>>> import numpy as np
>>> np.set_printoptions(precision=2, suppress=True, linewidth=140)
>>> tidy = lambda a: np.round(a, 2) + 0
>>> K = np.array([[0.0, 0.0, 2.0, 6.0],
...     [0.0, 0.0, 7.0, 5.0],
...     [2.0, 7.0, 0.0, 0.0],
...     [6.0, 5.0, 0.0, 0.0]])
>>> np.einsum("ii->", K)
np.float64(0.0)
>>> tidy(np.linalg.eigvals(K).sum().real)
np.float64(0.0)
>>> np.einsum("ij,ji->", K, K)
np.float64(228.0)
>>> vals, evecs = np.linalg.eigh(K)
>>> vec = np.array([-3, 3, 2, -1])
>>> tidy(vec @ K @ vec / (vec @ vec)), tidy(vals[0]), tidy(vals[-1])
(np.float64(2.87), np.float64(-10.21), np.float64(10.21))
>>> vec @ K @ vec
np.float64(66.0)
>>> tidy(np.linalg.eigvalsh(K[1:, 1:]))
array([-8.6,  0. ,  8.6])
>>> tidy(evecs * np.abs(vals) @ evecs.T)
array([[5.4 , 3.3 , 0.  , 0.  ],
       [3.3 , 7.95, 0.  , 0.  ],
       [0.  , 0.  , 6.37, 3.52],
       [0.  , 0.  , 3.52, 6.97]])
>>> (np.sign(evecs[:, -1].round(6)) == np.sign(evecs[0, -1].round(6))).astype(int)
array([1, 1, 1, 1])
>>> tidy(evecs * np.maximum(vals, 0) @ evecs.T)
array([[2.7 , 1.65, 1.  , 3.  ],
       [1.65, 3.97, 3.5 , 2.5 ],
       [1.  , 3.5 , 3.19, 1.76],
       [3.  , 2.5 , 1.76, 3.49]])
>>> F = np.load("a.npy")
>>> F
array([[ 7.,  0.,  6., -4.],
       [-2.,  3.,  0.,  2.],
       [-8.,  0., -7.,  4.],
       [ 2.,  0.,  2., -3.]])
>>> Y = np.linalg.inv(F)
>>> tidy(np.linalg.slogdet(F)[0])
np.float64(1.0)
>>> np.allclose(Y, F.T)
False
>>> tidy(np.linalg.norm(F, 2) / np.linalg.norm(F))
np.float64(0.97)
>>> np.argsort(-np.linalg.norm(F, axis=0).round(6), kind="stable")[:3]
array([0, 2, 3])
>>> round(np.log10(np.linalg.cond(F)))
2
>>> rng = np.random.default_rng(124)
>>> idx = rng.permutation(4)
>>> idx
array([2, 1, 3, 0])
>>> Y = F[idx][:, idx]
>>> tidy(np.sort(np.abs(np.linalg.eigvals(Y))))
array([1., 1., 3., 3.])
>>> Y
array([[-7.,  0.,  4., -8.],
       [ 0.,  3.,  2., -2.],
       [ 2.,  0., -3.,  2.],
       [ 6.,  0., -4.,  7.]])
>>> vec = np.array([3, -1, -4, -5])
>>> y = F @ vec
>>> y
array([ 17., -19., -16.,  13.])
>>> tidy(np.linalg.solve(F, -1 * y))
array([-3.,  1.,  4.,  5.])
>>> tidy(np.linalg.solve(F.T, F[1]))
array([0., 1., 0., 0.])
>>> tidy(np.linalg.solve(F, y + F[:, 2]))
array([ 3., -1., -3., -5.])
>>> W0 = np.load("m.npy")
>>> W0
array([[ 39.31, -39.2 , -51.08, -30.04,   0.66],
       [ 38.99, -38.99, -49.61, -29.92,  -0.44],
       [ 41.82, -40.6 , -49.8 , -30.59,  -0.25],
       [ 40.79, -40.71, -49.98, -31.42,  -2.77],
       [ 40.01, -39.51, -49.94, -29.66,   0.8 ],
       [ 40.09, -38.51, -49.42, -29.72,  -0.34],
       [ 39.82, -38.92, -49.58, -29.94,   2.05],
       [ 39.59, -41.46, -49.93, -30.86,  -0.32],
       [ 39.32, -39.69, -51.5 , -31.37,   1.08],
       [ 39.59, -40.51, -48.38, -28.66,   0.36],
       [ 39.51, -41.05, -51.52, -30.81,  -0.74],
       [ 39.59, -39.18, -51.04, -29.54,  -0.88],
       [ 39.51, -40.13, -50.55, -31.13,  -1.88],
       [ 39.19, -41.01, -51.07, -28.07,   1.21],
       [ 39.53, -39.73, -51.58, -28.47,   0.27],
       [ 40.55, -40.06, -50.51, -28.27,  -0.76],
       [ 38.51, -40.91, -50.75, -30.35,   0.6 ],
       [ 41.84, -39.06, -50.03, -28.73,   0.03],
       [ 40.57, -41.05, -50.05, -28.95,  -0.11],
       [ 40.74, -39.96, -48.52, -29.26,   0.86],
       [ 38.99, -40.81, -50.75, -30.39,   0.91],
       [ 41.53, -41.69, -48.31, -31.01,  -0.31],
       [ 38.87, -40.76, -49.48, -30.26,  -1.12],
       [ 41.14, -37.41, -49.67, -29.7 ,   0.83],
       [ 39.71, -40.35, -49.53, -30.85,   0.49],
       [ 38.45, -40.53, -50.65, -29.27,   0.75],
       [ 38.98, -40.45, -50.07, -30.2 ,   0.21],
       [ 40.38, -40.08, -50.57, -29.99,   0.16],
       [ 41.04, -39.84, -49.91, -31.68,   1.82],
       [ 38.59, -38.68, -49.02, -29.61,   1.08],
       [ 40.36, -40.58, -49.47, -30.37,  -0.33]])
>>> cen = (W0 - W0.mean(axis=0)) / W0.std(axis=0)
>>> tidy(cen.std(axis=0))
array([1., 1., 1., 1., 1.])
>>> np.argwhere(np.abs(cen) > 2)
array([[ 2,  0],
       [ 3,  4],
       [12,  4],
       [13,  3],
       [17,  0],
       [21,  2],
       [23,  1]])
>>> b = np.linalg.lstsq(np.delete(cen, 0, axis=1), cen[:, 0])[0]
>>> tidy(b)
array([ 0.12,  0.34, -0.04, -0.17])
>>> np.abs(b).argmax()
np.int64(1)
>>> D = np.linalg.norm(W0[:, None] - W0[None], axis=-1)
>>> np.flatnonzero(D[29] < D.mean() / 2)
array([29])
>>> np.linalg.matrix_rank(D ** 2)
np.int64(7)
>>> tidy(D[:5, :5])
array([[0.  , 1.88, 3.32, 4.4 , 1.43],
       [1.88, 0.  , 3.33, 3.74, 1.74],
       [3.32, 3.33, 0.  , 2.85, 2.54],
       [4.4 , 3.74, 2.85, 0.  , 4.23],
       [1.43, 1.74, 2.54, 4.23, 0.  ]])
>>> D.shape
(31, 31)
>>> (D + 1e9 * np.eye(31)).round(6).argmin(axis=1)
array([ 4,  5, 30, 12, 27,  1,  4, 30,  0, 19,  7,  0,  3, 25, 13, 18, 20, 15, 15,  9, 16,  2,  7,  5, 26, 16, 16,  4, 24,  6, 24])
>>> D[29].round(6).argsort(kind="stable")[:4]
array([29,  6,  1,  4])
>>> D.mean(axis=1).argmax()
np.int64(3)
>>> E = np.loadtxt("dump.csv", delimiter=",")
>>> E
array([[0., 0., 0.],
       [0., 0., 1.],
       [0., 1., 0.]])
>>> # symmetric, so the eigenvalues are real
>>> try:
...     np.linalg.inv(E)
... except np.linalg.LinAlgError as e:
...     print(e)
... 
Singular matrix
>>> np.linalg.lstsq(E[:-1].T, E[-1])[2]
np.int32(1)
>>> np.allclose(E[:-1].T @ np.linalg.lstsq(E[:-1].T, E[-1])[0], E[-1])
False
>>> E @ E
array([[0., 0., 0.],
       [0., 1., 0.],
       [0., 0., 1.]])
>>> tidy(np.linalg.det(E))
np.float64(0.0)
>>> tidy(np.sort(np.linalg.eigvals(E).real))
array([-1.,  0.,  1.])
>>> (E != 0).astype(int)
array([[0, 0, 0],
       [0, 0, 1],
       [0, 1, 0]])
>>> arr = np.load("run12.npy")
>>> arr
array([[ -6,  -1,   4],
       [ -1, -10,   4],
       [  4,   4,   8]])
>>> # symmetric
>>> P = np.triu(np.array([[1, -1, 2], [0, -1, 0], [0, 3, 3]]), 1) + np.eye(3)
>>> Y = P @ arr @ np.linalg.inv(P)
>>> np.linalg.matrix_rank(Y)
np.int64(3)
>>> P @ arr - arr @ P
array([[ 9., 12., 24.],
       [ 0., -1.,  2.],
       [ 0.,  4., -8.]])
>>> vec = np.array([1, 0, 0])
>>> (arr * vec).sum(axis=1)
array([-6, -1,  4])
>>> np.sign((arr @ vec).round(6))
array([-1, -1,  1])
>>> vals, evecs = np.linalg.eigh(arr)
>>> np.unique(vals.round(6) + 0, return_counts=True)[1]
array([1, 1, 1])
>>> tidy(vals.sum()), np.trace(arr)
(np.float64(-8.0), np.int64(-8))
>>> tidy(vals)
array([-11.52,  -6.21,   9.73])
>>> tidy(evecs.T @ arr @ evecs)
array([[-11.52,   0.  ,   0.  ],
       [  0.  ,  -6.21,   0.  ],
       [  0.  ,   0.  ,   9.73]])
>>> tidy(evecs.T @ evecs)
array([[1., 0., 0.],
       [0., 1., 0.],
       [0., 0., 1.]])
>>> tidy(np.linalg.svd(arr, compute_uv=False))
array([11.52,  9.73,  6.21])
>>> vals, evecs = np.linalg.eigh(arr)
>>> vec = np.array([3, 2, 4])
>>> np.abs(arr).sum(axis=1).max(), tidy(np.abs(vals).max())
(np.int64(16), np.float64(11.52))
>>> tidy(evecs * np.abs(vals) @ evecs.T)
array([[ 7.04,  1.82,  0.3 ],
       [ 1.82, 10.64, -0.61],
       [ 0.3 , -0.61,  9.77]])
>>> vec @ arr @ vec
np.int64(182)
>>> (np.sign(evecs[:, -1].round(6)) == np.sign(evecs[0, -1].round(6))).astype(int)
array([1, 1, 1])
>>> tidy(vec @ arr @ vec / (vec @ vec)), tidy(vals[0]), tidy(vals[-1])
(np.float64(6.28), np.float64(-11.52), np.float64(9.73))
>>> J = np.load("sample0.npy")
>>> tidy(J)
array([[-0.2 ,  0.48,  0.05,  0.47, -0.08,  0.22,  0.66,  0.11],
       [ 0.07, -0.06,  0.24,  0.19, -0.62,  0.12, -0.09, -0.7 ],
       [-0.6 , -0.05, -0.33,  0.08,  0.07, -0.63,  0.1 , -0.34],
       [ 0.27,  0.26, -0.23, -0.71, -0.06, -0.03,  0.47, -0.27],
       [ 0.12,  0.07,  0.64, -0.11, -0.25, -0.63,  0.14,  0.29],
       [ 0.3 ,  0.57,  0.17,  0.18,  0.53, -0.18, -0.28, -0.37],
       [-0.65,  0.27,  0.42, -0.43,  0.06,  0.31, -0.21, -0.03],
       [ 0.  , -0.54,  0.4 ,  0.02,  0.51,  0.11,  0.43, -0.3 ]])
>>> # orthonormal columns
>>> O, evecs = np.linalg.qr(J[:, :1])[0], np.linalg.qr(J[:, 1:])[0]
>>> sigma = np.linalg.svd(O.T @ evecs, compute_uv=False)
>>> tidy(np.degrees(np.arccos(sigma.clip(0, 1))))
array([90.])
>>> tidy(np.linalg.norm(O @ O.T - evecs @ evecs.T, 2))
np.float64(1.0)
>>> (sigma > 0.9).sum()
np.int64(0)
>>> K.sum(axis=0)
array([ 8., 12.,  9., 11.])
>>> tidy(np.linalg.svd(K, compute_uv=False))
array([10.21, 10.21,  3.14,  3.14])
>>> np.abs(K).max()
np.float64(7.0)
>>> M = np.array([[3, 4, 0, 0, 0, 0],
...     [-1, 2, 0, 0, 0, 0],
...     [4, 2, 0, 0, 0, 0],
...     [0, 0, 3, 4, 0, 0],
...     [0, 0, -1, 2, 0, 0],
...     [0, 0, 4, 2, 0, 0],
...     [0, 0, 0, 0, 3, 4],
...     [0, 0, 0, 0, -1, 2],
...     [0, 0, 0, 0, 4, 2]])
>>> idx = rng.permutation(6)
>>> Y = M[:, idx] * rng.choice([-1, 1], 6)
>>> Y
array([[ 0,  0, -4,  3,  0,  0],
       [ 0,  0, -2, -1,  0,  0],
       [ 0,  0, -2,  4,  0,  0],
       [ 0, -3,  0,  0, -4,  0],
       [ 0,  1,  0,  0, -2,  0],
       [ 0, -4,  0,  0, -2,  0],
       [ 4,  0,  0,  0,  0,  3],
       [ 2,  0,  0,  0,  0, -1],
       [ 2,  0,  0,  0,  0,  4]])
>>> U, _, VT = np.linalg.svd(M.T @ Y)
>>> tidy(np.linalg.lstsq(M, Y)[0])
array([[ 0.,  0.,  0.,  1.,  0.,  0.],
       [ 0.,  0., -1.,  0.,  0.,  0.],
       [ 0., -1.,  0.,  0.,  0.,  0.],
       [ 0.,  0.,  0.,  0., -1.,  0.],
       [ 0.,  0.,  0.,  0.,  0.,  1.],
       [ 1.,  0.,  0.,  0.,  0.,  0.]])
>>> idx
array([5, 2, 1, 0, 3, 4])
>>> mat = np.array([[-1.0, -1.0, 4.0], [0.0, 2.0, -6.0], [0.0, 0.0, 3.0]])
>>> mat
array([[-1., -1.,  4.],
       [ 0.,  2., -6.],
       [ 0.,  0.,  3.]])
>>> # column 2 dominates
>>> Y = np.linalg.invert(mat)
Traceback (most recent call last):
  File "<python-input-106>", line 1, in <module>
    Y = np.linalg.invert(mat)
        ^^^^^^^^^^^^^^^^
AttributeError: module 'numpy.linalg' has no attribute 'invert'
>>> Y = np.linalg.inv(mat)
>>> tidy(np.linalg.cond(mat))
np.float64(9.79)
>>> tidy(np.linalg.det(mat) * Y)
array([[ 6.,  3., -2.],
       [ 0., -3., -6.],
       [ 0.,  0., -2.]])
>>> tidy(Y)
array([[-1.  , -0.5 ,  0.33],
       [ 0.  ,  0.5 ,  1.  ],
       [ 0.  ,  0.  ,  0.33]])
